>>> import numpy as np
>>> import numpy.linalg as la
>>> np.set_printoptions(suppress=True, linewidth=160)
>>> def tidy(a):
...     return np.round(a, 2) + 0
... 
>>> K = np.load("data.npy")
>>> K
array([[ -2,   0,  -3,   2,   3,   2,  -2,   3,   1,  15,  -2],
       [  0,  -3,   2,   3,   0,   1,  -3,  -1,   1,  -5,  -3],
       [  1,   3,  -2,   0,  -2,  -2,  -1,  -2,   0, -10,   1],
       [  3,  -2,  -3,   0,  -1,   1,  -1,   1,  -3,   5,   1],
       [ -2,   3,   0,   2,  -2,  -1,   1,   3,   3,  15,   3],
       [  3,   2,   3,   0,   1,   2,   0,   2,   1,  10,   3],
       [ -1,   3,   0,   3,   2,   1,  -2,  -1,  -2,  -5,   1],
       [  1,  -2,   0,   1,   0,  -3,  -3,   1,   0,   5,   0],
       [ -1,  -2,  -3,   0,  -3,   2,   3,   0,  -2,   0,   1],
       [  1,  -2,  -1,  -2,  -1,  -2,   0,  -3,   2, -15,  -3],
       [  0,  -1,   1,   1,   1,  -2,  -1,   1,  -3,   5,   1]])
>>> # column 9 is much longer than the rest
>>> B = K[0, 0] * K[1:] - np.outer(K[1:, 0], K[0])
>>> B
array([[  0,   6,  -4,  -6,   0,  -2,   6,   2,  -2,  10,   6],
       [  0,  -6,   7,  -2,   1,   2,   4,   1,  -1,   5,   0],
       [  0,   4,  15,  -6,  -7,  -8,   8, -11,   3, -55,   4],
       [  0,  -6,  -6,   0,  10,   6,  -6,   0,  -4,   0, -10],
       [  0,  -4,   3,  -6, -11, -10,   6, -13,  -5, -65,   0],
       [  0,  -6,  -3,  -4,  -1,   0,   2,   5,   5,  25,  -4],
       [  0,   4,   3,  -4,  -3,   4,   8,  -5,  -1, -25,   2],
       [  0,   4,   3,   2,   9,  -2,  -8,   3,   5,  15,  -4],
       [  0,   4,   5,   2,  -1,   2,   2,   3,  -5,  15,   8],
       [  0,   2,  -2,  -2,  -2,   4,   2,  -2,   6, -10,  -2]])
>>> K[:, 0] / K[0, 0]
array([ 1. , -0. , -0.5, -1.5,  1. , -1.5,  0.5, -0.5,  0.5, -0.5, -0. ])
>>> B = np.array([[-1, 2, -1],
...     [2, -1, 1],
...     [-1, 2, 1],
...     [1, 2, -1],
...     [-1, -2, -1],
...     [1, 0, 0],
...     [0, 0, -2],
...     [-1, 1, 0],
...     [-2, -2, 0],
...     [0, 1, 2],
...     [-2, 2, 2]])
>>> np.einsum("ik,kj->ij", K, B)
array([[  5,   0,  24],
       [  1,  -1, -14],
       [  7, -11, -14],
       [  1,  18,   7],
       [ -4,  19,  39],
       [-11,  24,  27],
       [ 12,  -3,  -5],
       [ -8,  12,  12],
       [  7,   6,  -5],
       [ -2, -28, -37],
       [ -2,  17,  12]])
>>> np.einsum("ij->j", K)
array([ 3, -1, -6, 10, -2, -1, -9,  4, -2, 20,  3])
>>> np.vstack([K, B.T]).shape
(14, 11)
>>> la.matrix_rank(np.vstack([K, B.T]))
np.int64(11)
>>> np.einsum("ij,ij->i", K, K)
array([273,  68, 128,  61, 275, 141,  59,  50,  41, 262,  45])
>>> K @ B
array([[  5,   0,  24],
       [  1,  -1, -14],
       [  7, -11, -14],
       [  1,  18,   7],
       [ -4,  19,  39],
       [-11,  24,  27],
       [ 12,  -3,  -5],
       [ -8,  12,  12],
       [  7,   6,  -5],
       [ -2, -28, -37],
       [ -2,  17,  12]])
>>> feats = np.loadtxt("test12.csv", delimiter=",")
>>> feats
array([[ 263.,  -38.,    7.,  180.,  -39., -142.,   24.,   80.,  -74.,  -73.],
       [ -38.,  234.,   31.,  115., -122.,   31.,   17., -185.,  -76.,  151.],
       [   7.,   31.,  323.,   -3.,   91.,  108.,  -44.,  -56.,   40.,  -42.],
       [ 180.,  115.,   -3.,  349., -136., -100.,  -21.,  -49., -168.,  134.],
       [ -39., -122.,   91., -136.,  200.,   14.,   28.,  -23.,  173., -131.],
       [-142.,   31.,  108., -100.,   14.,  248., -101.,   23.,  -33.,  102.],
       [  24.,   17.,  -44.,  -21.,   28., -101.,  119., -109.,   87.,  -36.],
       [  80., -185.,  -56.,  -49.,  -23.,   23., -109.,  332.,  -80.,  -80.],
       [ -74.,  -76.,   40., -168.,  173.,  -33.,   87.,  -80.,  208., -121.],
       [ -73.,  151.,  -42.,  134., -131.,  102.,  -36.,  -80., -121.,  258.]])
>>> # symmetric
>>> x0 = np.array([3, 3, 2, 3, 1, 2, 3, 0, 3, 3])
>>> feats @ x0
array([  537.,  1211.,   920.,  1425.,  -271.,    -3.,   308., -1358.,  -245.,   928.])
>>> la.norm(feats @ x0) <= la.norm(feats, 2) * la.norm(x0) + 1e-9
np.True_
>>> feats * x0
array([[ 789., -114.,   14.,  540.,  -39., -284.,   72.,    0., -222., -219.],
       [-114.,  702.,   62.,  345., -122.,   62.,   51.,   -0., -228.,  453.],
       [  21.,   93.,  646.,   -9.,   91.,  216., -132.,   -0.,  120., -126.],
       [ 540.,  345.,   -6., 1047., -136., -200.,  -63.,   -0., -504.,  402.],
       [-117., -366.,  182., -408.,  200.,   28.,   84.,   -0.,  519., -393.],
       [-426.,   93.,  216., -300.,   14.,  496., -303.,    0.,  -99.,  306.],
       [  72.,   51.,  -88.,  -63.,   28., -202.,  357.,   -0.,  261., -108.],
       [ 240., -555., -112., -147.,  -23.,   46., -327.,    0., -240., -240.],
       [-222., -228.,   80., -504.,  173.,  -66.,  261.,   -0.,  624., -363.],
       [-219.,  453.,  -84.,  402., -131.,  204., -108.,   -0., -363.,  774.]])
>>> feats @ (2 * x0)
array([ 1074.,  2422.,  1840.,  2850.,  -542.,    -6.,   616., -2716.,  -490.,  1856.])
